>>> import numpy as np
>>> import numpy.linalg as la
>>> np.set_printoptions(precision=2, suppress=True, linewidth=200)
>>> def rd(a):
...     return np.round(a, 2) + 0
... 
>>> arr = np.load("test19.npy")
>>> arr
array([[-0.5, -0.2,  0.5],
       [ 0.6,  0.8, -0.9],
       [ 0.6, -0.6, -1.2],
       [ 0.4,  0.3, -1.2],
       [ 1.1, -0.5,  0.9],
       [ 0.5, -0.3,  0.1],
       [-1.7,  0.3, -0.7],
       [ 1.4, -0.9,  0.7],
       [-1.8, -0.3,  0.9],
       [ 0.8, -1.4, -0.3],
       [-0.4, -1.2, -0.1],
       [-0.4,  0.8,  2. ]])
>>> cen = (arr - arr.mean(axis=0)) / arr.std(axis=0)
>>> np.argwhere(np.abs(cen) > 2)
array([[11,  2]])
>>> rd(cen.std(axis=0))
array([1., 1., 1.])
>>> b = la.lstsq(np.delete(cen, 1, axis=1), cen[:, 1])[0]
>>> rd(1 - np.var(cen[:, 1] - np.delete(cen, 1, axis=1) @ b))
np.float64(0.09)
>>> rd(b)
array([-0.3,  0. ])
>>> C2 = np.cov(arr, rowvar=False)
>>> rd(C2)
array([[ 1.06, -0.22, -0.13],
       [-0.22,  0.51,  0.03],
       [-0.13,  0.03,  0.96]])
>>> np.median(arr, axis=0)
array([ 0.45, -0.3 ,  0.  ])
>>> sigma = 20 * 0.5 ** np.arange(3)
>>> rng = np.random.default_rng(206710)
>>> m1 = rng.normal(size=(10, 3)) * rng.permutation(sigma)
>>> rd(m1)
array([[ -5.8 , -20.29,  -9.88],
       [  1.83,   1.27, -32.23],
       [ -5.57,  -9.35,  27.48],
       [ -1.8 ,  -0.92,   2.65],
       [  3.97,  11.4 , -10.59],
       [  4.24,  -9.37, -22.41],
       [ -0.49,  -2.87,   1.23],
       [ -1.26,  -6.34,   7.52],
       [  8.18,  -9.96, -35.17],
       [ -3.26,  -0.86, -16.35]])
>>> idx = m1[:, 2] > np.median(m1[:, 2])
>>> u = m1[idx].mean(axis=0) - m1[~idx].mean(axis=0)
>>> (((m1 - m1.mean(axis=0)) @ u > 0) == idx).mean()
np.float64(1.0)
>>> ((m1 - m1.mean(axis=0)) @ u > 0).astype(int)
array([1, 0, 1, 1, 0, 0, 1, 1, 0, 0])
